% ipython --no-banner

In [1]: import numpy as np

In [2]: from numpy import linalg as LA

In [3]: np.set_printoptions(precision=2, suppress=True, linewidth=140, floatmode="fixed")

In [4]: def tidy(a):
   ...:     return np.round(a, 2) + 0
   ...: 

In [5]: F = np.load("case6.npy")

In [6]: F
Out[6]: 
array([[ 1,  0,  0],
       [ 0, -3,  0],
       [ 0,  0,  2]])

In [7]: vec = np.array([3, 2, 2])

In [8]: h1 = np.maximum(F @ vec, 0)

In [9]: F.T @ h1
Out[9]: array([3, 0, 8])

In [10]: F * (h1 > 1e-9)[:, None]
Out[10]: 
array([[1, 0, 0],
       [0, 0, 0],
       [0, 0, 2]])

In [11]: np.maximum(F @ (3 * vec), 0)
Out[11]: array([ 9,  0, 12])

In [12]: np.maximum(F @ vec, 0) - np.maximum(-F @ vec, 0)
Out[12]: array([ 3, -6,  4])

In [13]: w, evecs = LA.eigh(F)

In [14]: vec = np.array([3, 0, 3])

In [15]: (np.sign(evecs[:, -1].round(6)) == np.sign(evecs[0, -1].round(6))).astype(int)
Out[15]: array([1, 1, 0])

In [16]: evecs * np.maximum(w, 0) @ evecs.T
Out[16]: 
array([[1.00, 0.00, 0.00],
       [0.00, 0.00, 0.00],
       [0.00, 0.00, 2.00]])

In [17]: A = np.loadtxt("run19.csv", delimiter=",")

In [18]: A
Out[18]: 
array([[1.00, 1.00, 6.00],
       [2.00, 2.00, 7.00],
       [1.00, 1.00, 6.00]])

In [19]: u, r1 = A[2], A[0]

In [20]: u @ r1
Out[20]: np.float64(38.0)

In [21]: p = (u @ r1) / (u @ u) * u

In [22]: (r1 - p) @ u
Out[22]: np.float64(0.0)

In [23]: np.outer(u, r1)
Out[23]: 
array([[ 1.00,  1.00,  6.00],
       [ 1.00,  1.00,  6.00],
       [ 6.00,  6.00, 36.00]])

In [24]: LA.matrix_rank(np.outer(u, r1))
Out[24]: np.int64(1)

In [25]: mat = np.array([[8, -4, -4, -8],
    ...:     [7, 4, -5, 7],
    ...:     [6, 4, -4, -3],
    ...:     [-4, -9, 7, -3],
    ...:     [8, -4, -4, -8]])

In [26]: mat @ mat
Traceback (most recent call last):
  Cell In[26], line 1
    mat @ mat
ValueError: matmul: Input operand 1 has a mismatch in its core dimension 0, with gufunc signature (n?,k),(k,m?)->(n?,m?) (size 5 is different from 4)


In [27]: cov = mat.T @ mat

In [28]: np.allclose(cov, cov.T)
Out[28]: True

In [29]: cov
Out[29]: 
array([[ 229,   24, -151,  -85],
       [  24,  145,  -67,  107],
       [-151,  -67,  122,   20],
       [ -85,  107,   20,  195]])

In [30]: tidy(LA.eigvalsh(cov)[::-1])
Out[30]: array([373.40, 282.39,  32.87,   2.35])

In [31]: np.trace(cov), (mat ** 2).sum()
Out[31]: (np.int64(691), np.int64(691))

In [32]: Q = cov.astype(float).copy()

In [33]: for j in range(4):
    ...:     Q[:, j] -= Q[:, :j] @ (Q[:, :j].T @ Q[:, j])
    ...:     Q[:, j] /= LA.norm(Q[:, j])
    ...: 

In [34]: tidy(Q.T @ cov)
Out[34]: 
array([[ 288.17,   34.69, -195.40, -126.63],
       [   0.00,  190.62,  -66.07,  196.17],
       [   0.00,    0.00,    5.26,   42.29],
       [   0.00,    0.00,    0.00,   28.15]])

In [35]: tidy(Q.T @ Q)
Out[35]: 
array([[1.00, 0.00, 0.00, 0.00],
       [0.00, 1.00, 0.00, 0.00],
       [0.00, 0.00, 1.00, 0.00],
       [0.00, 0.00, 0.00, 1.00]])

In [36]: P = mat @ LA.solve(mat.T @ mat, mat.T)

In [37]: np.trace(P)
Out[37]: np.float64(4.0)

In [38]: tidy(np.diag(P))
Out[38]: array([0.50, 1.00, 1.00, 1.00, 0.50])

In [39]: LA.matrix_rank(np.eye(5) - P)
Out[39]: np.int64(1)

In [40]: tidy(LA.eigvalsh(P))
Out[40]: array([0.00, 1.00, 1.00, 1.00, 1.00])

In [41]: tidy((np.eye(5) - P) @ mat)
Out[41]: 
array([[0.00, 0.00, 0.00, 0.00],
       [0.00, 0.00, 0.00, 0.00],
       [0.00, 0.00, 0.00, 0.00],
       [0.00, 0.00, 0.00, 0.00],
       [0.00, 0.00, 0.00, 0.00]])

In [42]: Q, _ = LA.qr(np.array([[0.0, 1.4, -0.3, -2.6, -0.7],
    ...:     [-0.5, 0.1, 0.7, -0.4, 0.2],
    ...:     [-0.8, -0.7, 2.0, 0.5, -0.7],
    ...:     [2.4, 0.9, -1.0, 0.9, -1.7],
    ...:     [-1.1, 0.7, 0.4, 0.3, -0.7]]))

In [43]: w = np.array([0, 0, 2, 1, 0])

In [44]: feats = Q @ np.diag(w) @ Q.T

In [45]: tidy(feats)
Out[45]: 
array([[ 0.39,  0.13,  0.27, -0.07, -0.42],
       [ 0.13,  0.20,  0.54,  0.21, -0.03],
       [ 0.27,  0.54,  1.48,  0.63,  0.05],
       [-0.07,  0.21,  0.63,  0.38,  0.27],
       [-0.42, -0.03,  0.05,  0.27,  0.56]])

In [46]: tidy(LA.det(feats.T))
Out[46]: np.float64(0.0)

In [47]: tidy(np.einsum("ii->", feats))
Out[47]: np.float64(3.0)

In [48]: w, evecs = LA.eigh(feats)

In [49]: vec = np.array([-2, -5, -1, -1, -4])

In [50]: tidy(np.abs(feats).sum(axis=1).max()), np.abs(w).max()
Out[50]: (np.float64(2.98), np.float64(2.0))

In [51]: (np.sign(evecs[:, -1].round(6)) == np.sign(evecs[0, -1].round(6))).astype(int)
Out[51]: array([1, 1, 1, 1, 1])

In [52]: tidy(LA.eigvalsh(feats[1:, 1:]))
Out[52]: array([0.00, 0.00, 0.64, 1.97])

In [53]: tidy(vec @ feats @ vec)
Out[53]: np.float64(24.19)

In [54]: Uu, sig, Vh = LA.svd(feats)

In [55]: np.argmax(sig[:-1] / (sig[1:] + 1e-6)) + 1
Out[55]: np.int64(2)

In [56]: out = Uu[:, :2] @ np.diag(sig[:2]) @ Vh[:2]

In [57]: tidy(np.abs(feats - out).max())
Out[57]: np.float64(0.0)

In [58]: tidy(LA.norm(feats - out, 2)), tidy(sig[2])
Out[58]: (np.float64(0.0), np.float64(0.0))

In [59]: tidy(LA.norm(feats - out) / LA.norm(feats))
Out[59]: np.float64(0.0)

In [60]: Uu, sig = LA.svd(feats)
Traceback (most recent call last):
  Cell In[60], line 1
    Uu, sig = LA.svd(feats)
ValueError: too many values to unpack (expected 2)


In [61]: Uu, sig, Vh = LA.svd(feats, full_matrices=False)

In [62]: (sig > 1e-8).sum()
Out[62]: np.int64(2)

In [63]: np.abs(Uu[:, 0]).round(6).argmax()
Out[63]: np.int64(2)

In [64]: Uu.shape, sig.shape, Vh.shape
Out[64]: ((5, 5), (5,), (5, 5))

In [65]: tidy(np.cumsum(sig ** 2) / np.sum(sig ** 2))
Out[65]: array([0.80, 1.00, 1.00, 1.00, 1.00])

In [66]: tidy(np.sqrt((sig ** 2).sum())), tidy(LA.norm(feats))
Out[66]: (np.float64(2.24), np.float64(2.24))

In [67]: np.allclose(Uu * sig @ Vh, feats)
Out[67]: True
